$ python -q
>>> import numpy as np
>>> np.set_printoptions(precision=2, suppress=True, linewidth=140)
>>> def rd(a):
...     return np.round(a, 2) + 0
... 
>>> A = np.loadtxt("block15.csv", delimiter=",")
>>> A
array([[1.  , 0.2 , 0.04, 0.01, 0.  , 0.  , 0.  , 0.  , 0.  ],
       [0.2 , 1.  , 0.2 , 0.04, 0.01, 0.  , 0.  , 0.  , 0.  ],
       [0.04, 0.2 , 1.  , 0.2 , 0.04, 0.01, 0.  , 0.  , 0.  ],
       [0.01, 0.04, 0.2 , 1.  , 0.2 , 0.04, 0.01, 0.  , 0.  ],
       [0.  , 0.01, 0.04, 0.2 , 1.  , 0.2 , 0.04, 0.01, 0.  ],
       [0.  , 0.  , 0.01, 0.04, 0.2 , 1.  , 0.2 , 0.04, 0.01],
       [0.  , 0.  , 0.  , 0.01, 0.04, 0.2 , 1.  , 0.2 , 0.04],
       [0.  , 0.  , 0.  , 0.  , 0.01, 0.04, 0.2 , 1.  , 0.2 ],
       [0.  , 0.  , 0.  , 0.  , 0.  , 0.01, 0.04, 0.2 , 1.  ]])
>>> # symmetric
>>> x = np.array([5, 4, -2, -5, -5, -3, 4, 3, -2])
>>> rd(A * x)
array([[ 5.  ,  0.8 , -0.08, -0.05,  0.  ,  0.  ,  0.  ,  0.  ,  0.  ],
       [ 1.  ,  4.  , -0.4 , -0.2 , -0.05,  0.  ,  0.  ,  0.  ,  0.  ],
       [ 0.2 ,  0.8 , -2.  , -1.  , -0.2 , -0.03,  0.  ,  0.  ,  0.  ],
       [ 0.05,  0.16, -0.4 , -5.  , -1.  , -0.12,  0.04,  0.  ,  0.  ],
       [ 0.  ,  0.04, -0.08, -1.  , -5.  , -0.6 ,  0.16,  0.03,  0.  ],
       [ 0.  ,  0.  , -0.02, -0.2 , -1.  , -3.  ,  0.8 ,  0.12, -0.02],
       [ 0.  ,  0.  ,  0.  , -0.05, -0.2 , -0.6 ,  4.  ,  0.6 , -0.08],
       [ 0.  ,  0.  ,  0.  ,  0.  , -0.05, -0.12,  0.8 ,  3.  , -0.4 ],
       [ 0.  ,  0.  ,  0.  ,  0.  ,  0.  , -0.03,  0.16,  0.6 , -2.  ]])
>>> np.sign((A @ x).round(6))
array([ 1.,  1., -1., -1., -1., -1.,  1.,  1., -1.])
>>> (A @ x).argmax()
np.int64(0)
>>> A @ (2 * x)
array([ 11.34,   8.7 ,  -4.46, -12.54, -12.9 ,  -6.64,   7.34,   6.46,  -2.54])
>>> print(A @ x)
[ 5.67  4.35 -2.23 -6.27 -6.45 -3.32  3.67  3.23 -1.27]
>>> np.linalg.norm(A @ x) <= np.linalg.norm(A, 2) * np.linalg.norm(x) + 1e-9
np.True_
>>> w, V = np.linalg.eigh(A)
>>> rd(np.linalg.eigvalsh(A + 3 * np.eye(9)))
array([3.67, 3.71, 3.76, 3.84, 3.94, 4.06, 4.21, 4.35, 4.46])
>>> (w > 1e-8).sum(), (w < -1e-8).sum()
(np.int64(9), np.int64(0))
>>> rd(w.sum()), np.trace(A)
(np.float64(9.0), np.float64(9.0))
>>> rd(V.T @ V)
array([[1., 0., 0., 0., 0., 0., 0., 0., 0.],
       [0., 1., 0., 0., 0., 0., 0., 0., 0.],
       [0., 0., 1., 0., 0., 0., 0., 0., 0.],
       [0., 0., 0., 1., 0., 0., 0., 0., 0.],
       [0., 0., 0., 0., 1., 0., 0., 0., 0.],
       [0., 0., 0., 0., 0., 1., 0., 0., 0.],
       [0., 0., 0., 0., 0., 0., 1., 0., 0.],
       [0., 0., 0., 0., 0., 0., 0., 1., 0.],
       [0., 0., 0., 0., 0., 0., 0., 0., 1.]])
>>> rd(np.linalg.svd(A, compute_uv=False))
array([1.46, 1.35, 1.21, 1.06, 0.94, 0.84, 0.76, 0.71, 0.67])
>>> x = np.ones(9)
>>> for _ in range(4):
...     x = A @ x
...     x /= np.linalg.norm(x)
...     print(round(x @ A @ x, 2))
... 
1.44
1.45
1.45
1.46
>>> rd(np.linalg.eigvalsh(A)[-1])
np.float64(1.46)
>>> rd(x)
array([0.22, 0.32, 0.36, 0.38, 0.38, 0.38, 0.36, 0.32, 0.22])
>>> (A + A.T) / 2
array([[1.  , 0.2 , 0.04, 0.01, 0.  , 0.  , 0.  , 0.  , 0.  ],
       [0.2 , 1.  , 0.2 , 0.04, 0.01, 0.  , 0.  , 0.  , 0.  ],
       [0.04, 0.2 , 1.  , 0.2 , 0.04, 0.01, 0.  , 0.  , 0.  ],
       [0.01, 0.04, 0.2 , 1.  , 0.2 , 0.04, 0.01, 0.  , 0.  ],
       [0.  , 0.01, 0.04, 0.2 , 1.  , 0.2 , 0.04, 0.01, 0.  ],
       [0.  , 0.  , 0.01, 0.04, 0.2 , 1.  , 0.2 , 0.04, 0.01],
       [0.  , 0.  , 0.  , 0.01, 0.04, 0.2 , 1.  , 0.2 , 0.04],
       [0.  , 0.  , 0.  , 0.  , 0.01, 0.04, 0.2 , 1.  , 0.2 ],
       [0.  , 0.  , 0.  , 0.  , 0.  , 0.01, 0.04, 0.2 , 1.  ]])
>>> rd(A @ A)
array([[1.04, 0.41, 0.12, 0.04, 0.01, 0.  , 0.  , 0.  , 0.  ],
       [0.41, 1.08, 0.42, 0.12, 0.04, 0.01, 0.  , 0.  , 0.  ],
       [0.12, 0.42, 1.08, 0.42, 0.12, 0.04, 0.01, 0.  , 0.  ],
       [0.04, 0.12, 0.42, 1.08, 0.42, 0.12, 0.04, 0.01, 0.  ],
       [0.01, 0.04, 0.12, 0.42, 1.08, 0.42, 0.12, 0.04, 0.01],
       [0.  , 0.01, 0.04, 0.12, 0.42, 1.08, 0.42, 0.12, 0.04],
       [0.  , 0.  , 0.01, 0.04, 0.12, 0.42, 1.08, 0.42, 0.12],
       [0.  , 0.  , 0.  , 0.01, 0.04, 0.12, 0.42, 1.08, 0.41],
       [0.  , 0.  , 0.  , 0.  , 0.01, 0.04, 0.12, 0.41, 1.04]])
>>> rd(np.linalg.matrix_power(A, 3))
array([[1.13, 0.64, 0.25, 0.09, 0.02, 0.  , 0.  , 0.  , 0.  ],
       [0.64, 1.25, 0.68, 0.26, 0.09, 0.02, 0.  , 0.  , 0.  ],
       [0.25, 0.68, 1.26, 0.68, 0.26, 0.09, 0.02, 0.  , 0.  ],
       [0.09, 0.26, 0.68, 1.26, 0.68, 0.26, 0.09, 0.02, 0.  ],
       [0.02, 0.09, 0.26, 0.68, 1.26, 0.68, 0.26, 0.09, 0.02],
       [0.  , 0.02, 0.09, 0.26, 0.68, 1.26, 0.68, 0.26, 0.09],
       [0.  , 0.  , 0.02, 0.09, 0.26, 0.68, 1.26, 0.68, 0.25],
       [0.  , 0.  , 0.  , 0.02, 0.09, 0.26, 0.68, 1.25, 0.64],
       [0.  , 0.  , 0.  , 0.  , 0.02, 0.09, 0.25, 0.64, 1.13]])
>>> rd(np.sort(np.abs(np.linalg.eigvals(A))))
array([0.67, 0.71, 0.76, 0.84, 0.94, 1.06, 1.21, 1.35, 1.46])
